$ python -q
>>> import numpy as np
>>> import numpy.linalg as la
>>> np.set_printoptions(suppress=True, linewidth=200)
>>> M = np.loadtxt("run3.csv", delimiter=",")
>>> M
array([[-1.8 ,  0.7 , -1.6 , -1.8 , -0.1 ,  0.3 , -0.7 ,  0.2 , -0.1 , -0.4 , -2.5 , -1.3 ,  0.1 , -1.4 ],
       [-0.7 ,  0.7 ,  1.7 ,  0.  , -1.4 , -2.  ,  0.4 , -1.  ,  0.4 ,  0.2 ,  1.8 ,  0.3 , -0.1 , -0.2 ],
       [ 0.1 ,  2.4 ,  1.2 ,  1.6 , -0.1 , -0.4 ,  0.1 ,  0.  , -1.  , -1.2 , -1.4 , -0.5 , -0.3 ,  0.8 ],
       [-1.3 ,  0.5 , -0.1 ,  0.7 ,  0.  , -1.8 ,  0.1 , -0.5 , -0.6 ,  1.  ,  0.2 , -0.5 ,  0.6 , -0.1 ],
       [ 0.1 ,  0.6 ,  0.8 , -0.9 ,  1.4 ,  0.5 ,  0.7 , -0.8 , -0.5 ,  1.5 , -0.9 ,  0.3 ,  0.6 , -0.6 ],
       [ 1.  ,  0.  ,  2.3 ,  0.9 ,  0.1 , -1.6 ,  0.1 ,  0.6 , -0.3 , -0.3 ,  0.  ,  2.2 , -0.1 ,  2.1 ],
       [-0.7 , -0.2 ,  1.  ,  1.5 ,  2.6 ,  0.1 , -0.2 ,  0.1 , -1.4 , -1.4 , -1.8 ,  0.6 ,  0.5 ,  1.1 ],
       [-1.56, -1.48, -2.4 ,  1.28,  1.6 , -0.11, -0.21,  1.29, -1.93,  1.5 , -0.19,  0.51,  0.9 ,  1.11],
       [ 0.3 ,  2.9 , -1.6 ,  1.2 ,  0.  ,  0.  ,  1.8 ,  0.9 ,  0.7 ,  0.9 , -3.1 , -0.7 , -0.4 ,  0.1 ],
       [ 2.  , -1.2 , -0.2 ,  2.  ,  0.1 , -0.5 ,  0.8 ,  0.9 ,  1.4 ,  0.3 , -0.5 , -1.  , -1.8 , -0.2 ],
       [-0.8 , -0.3 , -1.  ,  0.  ,  1.2 ,  1.7 , -0.3 , -0.8 ,  0.2 , -0.6 , -3.2 , -1.2 ,  0.3 , -0.1 ],
       [-0.3 ,  0.2 , -1.6 ,  0.  ,  0.7 , -1.4 , -0.8 ,  0.6 ,  1.3 , -0.6 , -0.9 , -0.7 ,  0.9 , -1.  ],
       [ 0.6 ,  1.  , -0.3 , -0.8 , -0.6 , -0.5 ,  1.5 ,  0.9 ,  0.  , -0.4 , -1.  ,  0.5 , -0.9 , -0.2 ],
       [ 1.3 ,  0.1 ,  0.  , -1.  , -0.4 , -1.1 ,  0.6 , -0.9 ,  1.1 , -0.6 ,  1.  ,  1.  ,  1.8 , -0.2 ],
       [-1.6 , -1.5 , -2.4 ,  1.3 ,  1.6 , -0.1 , -0.2 ,  1.3 , -1.9 ,  1.5 , -0.2 ,  0.5 ,  0.9 ,  1.1 ]])
>>> def softmax(z):
...     e = np.exp(z - z.max(axis=-1, keepdims=True))
...     return e / e.sum(axis=-1, keepdims=True)
... 
>>> np.round(softmax(M[1] + 5), 2)
array([0.02, 0.09, 0.24, 0.04, 0.01, 0.01, 0.06, 0.02, 0.06, 0.05, 0.26, 0.06, 0.04, 0.04])
>>> att = M @ M.T / np.sqrt(14)
>>> np.round(softmax(att)[1] @ M, 2)
array([-0.43,  0.62,  1.41,  0.08, -1.02, -1.78,  0.38, -0.76,  0.29,  0.14,  1.31,  0.39,  0.05, -0.02])
>>> K = np.loadtxt("data.csv", delimiter=",")
>>> K
array([[ 4.,  4.,  4.,  4.,  4.],
       [ 4.,  8.,  8.,  8.,  8.],
       [ 4.,  8., 12., 12., 12.],
       [ 4.,  8., 12., 16., 16.],
       [ 4.,  8., 12., 16., 20.]])
>>> ev, V = la.eigh(K)
>>> (ev > 1e-8).sum(), (ev < -1e-8).sum()
(np.int64(5), np.int64(0))
>>> np.abs(V[:, -1]).round(6).argmax()
np.int64(4)
>>> np.round(np.abs(V[:, -1]), 2)
array([0.17, 0.33, 0.46, 0.55, 0.6 ])
>>> np.round(la.eigvalsh(K + 3 * np.eye(5)), 2)
array([ 4.09,  4.41,  5.33,  8.79, 52.37])
>>> print(np.round(V.T @ K @ V, 2) + 0)
[[ 1.09  0.    0.    0.    0.  ]
 [ 0.    1.41  0.    0.    0.  ]
 [ 0.    0.    2.33  0.    0.  ]
 [ 0.    0.    0.    5.79  0.  ]
 [ 0.    0.    0.    0.   49.37]]
>>> np.round(V @ np.diag(ev) @ V.T, 2)
array([[ 4.,  4.,  4.,  4.,  4.],
       [ 4.,  8.,  8.,  8.,  8.],
       [ 4.,  8., 12., 12., 12.],
       [ 4.,  8., 12., 16., 16.],
       [ 4.,  8., 12., 16., 20.]])
>>> ev.round(2)
array([ 1.09,  1.41,  2.33,  5.79, 49.37])
>>> ev, V = la.eigh(K)
>>> vec = np.array([-3, 3, 8, 0, 2])
>>> round(vec @ K @ vec / (vec @ vec), 2), round(float(ev[0]), 2), np.round(ev[-1], 2)
(np.float64(17.53), 1.09, np.float64(49.37))
>>> np.round(V * np.maximum(ev, 0) @ V.T, 2)
array([[ 4.,  4.,  4.,  4.,  4.],
       [ 4.,  8.,  8.,  8.,  8.],
       [ 4.,  8., 12., 12., 12.],
       [ 4.,  8., 12., 16., 16.],
       [ 4.,  8., 12., 16., 20.]])
>>> print(vec @ K @ vec)
1508.0
>>> np.round(la.svd(K, compute_uv=False), 2)
array([49.37,  5.79,  2.33,  1.41,  1.09])
>>> K - K[0]
array([[ 0.,  0.,  0.,  0.,  0.],
       [ 0.,  4.,  4.,  4.,  4.],
       [ 0.,  4.,  8.,  8.,  8.],
       [ 0.,  4.,  8., 12., 12.],
       [ 0.,  4.,  8., 12., 16.]])
>>> other = la.inv(K)
>>> K @ other
array([[1., 0., 0., 0., 0.],
       [0., 1., 0., 0., 0.],
       [0., 0., 1., 0., 0.],
       [0., 0., 0., 1., 0.],
       [0., 0., 0., 0., 1.]])
>>> round(la.det(K) * la.det(other), 2)
np.float64(1.0)
>>> np.allclose(other, K.T)
False
>>> np.round(la.inv(other), 2)
array([[ 4.,  4.,  4.,  4.,  4.],
       [ 4.,  8.,  8.,  8.,  8.],
       [ 4.,  8., 12., 12., 12.],
       [ 4.,  8., 12., 16., 16.],
       [ 4.,  8., 12., 16., 20.]])
>>> rng = np.random.default_rng(10)
>>> idx = rng.permutation(5)
>>> idx
array([3, 2, 4, 1, 0])
>>> other = K[idx][:, idx]
>>> np.round(la.det(other), 2), round(la.det(K[idx]), 2)
(np.float64(1024.0), np.float64(1024.0))
>>> other
array([[16., 12., 16.,  8.,  4.],
       [12., 12., 12.,  8.,  4.],
       [16., 12., 20.,  8.,  4.],
       [ 8.,  8.,  8.,  8.,  4.],
       [ 4.,  4.,  4.,  4.,  4.]])
>>> np.trace(other)
np.float64(60.0)
>>> np.round(np.sort(np.abs(la.eigvals(other))), 2)
array([ 1.09,  1.41,  2.33,  5.79, 49.37])
>>> m1 = np.load("block7.npy")
>>> m1
array([[ 0, -2,  9,  3, -1,  0,  5,  4,  0, -6, -6,  2,  6,  9],
       [ 0,  0,  6,  1, -9, -3,  0,  4, -7, -9,  0,  7,  4, -4],
       [ 0,  0,  0, -1, -3, -7, -9, -2, -6,  2, -5, -5,  7,  4],
       [ 0,  0,  0,  0, -9,  0, -3,  3, -8,  5,  5,  9, -4,  3],
       [ 0,  0,  0,  0,  0,  1, -7, -8, -2,  3, -4, -8, -1, -7],
       [ 0,  0,  0,  0,  0,  0,  7, -8, -8,  7,  1,  6,  7,  1],
       [ 0,  0,  0,  0,  0,  0,  0,  6,  1,  3,  8, -8,  6,  5],
       [ 0,  0,  0,  0,  0,  0,  0,  0, -1, -9, -4,  9,  7,  1],
       [ 0,  0,  0,  0,  0,  0,  0,  0,  0, -4,  8, -9,  3, -1],
       [ 0,  0,  0,  0,  0,  0,  0,  0,  0,  0,  1,  3, -6,  4],
       [ 0,  0,  0,  0,  0,  0,  0,  0,  0,  0,  0,  5,  5,  8],
       [ 0,  0,  0,  0,  0,  0,  0,  0,  0,  0,  0,  0, -6,  4],
       [ 0,  0,  0,  0,  0,  0,  0,  0,  0,  0,  0,  0,  0,  5],
       [ 0,  0,  0,  0,  0,  0,  0,  0,  0,  0,  0,  0,  0,  0]])
>>> np.argsort(-la.norm(m1, axis=0).round(6), kind="stable")[:3]
array([11, 12, 13])
>>> [round(float(x), 2) for x in la.svd(m1, compute_uv=False)[:3]]
[28.3, 21.33, 20.56]
>>> [int(la.matrix_rank(la.matrix_power(m1, p))) for p in range(1, 15)]
[13, 12, 11, 10, 9, 8, 7, 6, 5, 4, 3, 2, 1, 0]
>>> la.matrix_rank(m1 - m1[0, 0] * np.eye(14))
np.int64(13)
>>> print(np.round(np.sort(la.eigvals(m1)), 2))
[0. 0. 0. 0. 0. 0. 0. 0. 0. 0. 0. 0. 0. 0.]
>>> idx = rng.permutation(14)
>>> idx
array([ 1,  4,  7, 11, 13, 10,  9,  6,  3,  0,  2, 12,  8,  5])
>>> other = m1[idx][:, idx]
>>> round(float(la.det(other)), 2), round(float(la.det(m1[idx])), 2)
(0.0, 0.0)
>>> np.trace(other)
np.int64(0)
>>> E = np.array([[-1, 0, 0, 0], [1, -2, 0, 0], [0, 0, -1, 0], [0, 0, 1, -2]])
>>> ev, V = la.eig(E)
>>> np.round(np.sort(la.eigvals(E.T)), 2)
array([-2., -2., -1., -1.])
>>> print(E @ V[:, 0] - ev[0] * V[:, 0])
[0. 0. 0. 0.]
>>> data = rng.normal(size=(40, 10))
>>> data = 20 * data / la.norm(data, axis=1, keepdims=True)
>>> data.round(2) + 0
array([[ -5.58,  -6.02,  -2.54,  -0.38,  -7.19,  -8.39,   2.26, -13.69,  -1.31,   3.15],
       [ -6.46,  -7.3 ,  -4.99,   4.25,  -0.85, -12.27,  -2.78,   6.65,   6.45,   4.13],
       [ -1.88, -14.53,   1.34,  -1.39,   0.6 ,  12.15,   1.45,   2.18,   4.77,  -2.02],
       [ -5.61,  -6.22,   6.47,   4.26,  -4.13,   9.73,   1.56, -11.31,   5.11,  -1.18],
       [ -8.5 ,   3.3 ,  -2.21,  -2.51,   3.77, -14.02,  -8.17,  -2.72,   1.59,  -4.25],
       [ -6.17,  -6.52,  -0.73,   4.18,  -8.98, -12.88,  -1.84,  -2.37,  -5.63,   3.79],
       [  7.39,  -5.18,  -3.16,   5.23,  -3.94, -12.88,  -0.62,  -8.3 ,   2.99,  -4.64],
       [ -1.22,   3.35,  -0.8 ,  -4.09,  -6.49,  11.09,   7.13,  -9.69,  -6.78,   3.76],
       [ -4.99,   0.13,   6.9 ,   1.09,  -1.1 ,  -4.01,  -0.73,   3.28,  14.7 ,   9.03],
       [ -1.71,   7.88,   1.01, -12.73,  -0.92,   8.55,  -5.13,   8.04,  -2.64,   0.23],
       [ -6.37,  11.06,   2.42,   5.39,  -2.42,  -7.82,   6.47,  -3.8 ,   8.83,  -0.91],
       [  9.5 ,  -4.26, -10.32,   4.08,  -0.4 ,  -0.02,   6.13,  -5.16,  -7.57,  -6.83],
       [-10.07, -10.83,  -7.7 ,  -5.83,  -2.75,  -7.27,  -0.9 ,   4.38,  -1.51,   2.27],
       [ -6.55,   1.62,   2.76,  -4.91, -11.05,  -1.94,  -0.8 ,   8.9 ,  -3.71,  10.16],
       [-15.18,  -2.79,  -3.92,  -3.31,  -4.22,  -1.39,   8.6 ,  -2.03,   5.9 ,  -1.71],
       [ -0.43, -12.75,  -0.54,   2.03,  -6.62,  -4.01,  -5.22,   9.5 ,  -5.86,  -4.58],
       [-11.99,  -7.33,  -0.01,  -6.11, -12.2 ,  -2.07,  -0.46,   0.21,   0.62,  -3.39],
       [ 11.52,  -3.46,   1.  ,  -6.64,  -3.75,  -7.79,  -0.01,  -2.75,  -5.44,  -9.91],
       [  3.61,   6.51,   6.71,  -3.23,   5.23,   7.62,   3.33,  13.34,  -3.84,   0.18],
       [-11.25,  12.61,  -6.1 ,   1.03,   3.08,  -6.42,  -1.31,   3.55,  -1.59,  -2.95],
       [ -5.2 ,  -9.62,  -3.45,   2.66,   3.7 ,  10.98,  -0.81,  -7.18,   8.23,   2.67],
       [  7.72,   0.68,   3.71,   2.5 ,   5.45,  -9.33,  -1.77,   0.71,  14.05,  -1.46],
       [  2.03,  -1.53, -12.08,   6.44,   3.26,   6.46,  -8.14,   1.06,   0.46,  -9.29],
       [  2.41,  -4.53,   2.57, -11.34,  -6.3 ,  -5.19, -10.46,  -0.24,   7.87,  -0.72],
       [  3.84,   9.87,   3.31,  -3.32, -14.37,   1.87,  -2.99,  -3.91,   4.57,   3.29],
       [-14.12,   1.32,  -3.5 ,   6.55,  -0.91,   7.17,  -6.38,  -4.12,  -5.35,  -2.27],
       [ -2.06,   6.98,  -6.74,   0.  ,  -7.9 ,  -9.64,  -4.29, -10.05,   0.57,  -5.16],
       [ -4.  ,   2.39,   9.54,  -3.99, -13.23,  -3.12,  -0.57,   6.85,  -0.78,  -6.22],
       [  5.53,   6.59,  -1.69,   1.45,   1.93,  16.43,  -4.28,  -3.04,  -0.98,   4.35],
       [ -2.17,   2.92,   5.36,  12.11,  -1.23,  -2.2 ,  -2.33, -11.87,  -7.62,   0.71],
       [  0.57,  12.55,   5.92,   3.62,   7.05,  -3.36,  -2.96,  -3.85,  -0.96,  10.42],
       [ -2.81,  -6.4 ,   0.1 ,   7.63,   4.26,   7.83, -11.66,  -8.44,  -2.42,   0.67],
       [  7.75,  -7.44,   3.6 ,  -1.44,   3.44,  -3.89,  -8.15,   6.73,   1.59, -11.32],
       [  4.84,  -7.26,  -0.86,  -0.24,  -9.7 ,   7.75,  -3.85,  11.43,   3.31,   3.52],
       [  1.49,  11.65,  -6.2 ,  -4.76,  -4.04,   6.77,   6.18,   0.43,   1.51,  -9.91],
       [ 15.81,  -2.51,   1.17,  -3.37,   6.91,  -2.42,   1.19,   0.86,  -5.55,  -6.66],
       [  2.14,   2.09,   4.05,   8.03,  -6.89, -10.25,  -2.28,   7.04,  -0.27, -10.14],
       [ 11.06,   3.46, -10.44,  -5.81,   0.67,  -3.89,  -0.96,   3.59,   0.01,   9.67],
       [ -0.83,   6.36,  -2.51,  -5.  ,  -8.98,  -3.72,   0.38,   4.08, -14.7 ,  -0.19],
       [ -7.88,   5.66,  -4.18,   2.37,  14.49,   0.84,  -1.41,   7.86,   2.31,  -1.67]])
>>> vec = np.array([4, -1, 5, 2, -5, 1, -5, -2, -1, -4])
>>> h1 = np.maximum(data @ vec, 0)
>>> np.round(data.T @ h1, 2)
array([ 3090.71, -2600.44,  2189.23,   832.79, -5664.76, -2830.12, -4264.98,  -716.88,  -398.02, -4903.23])
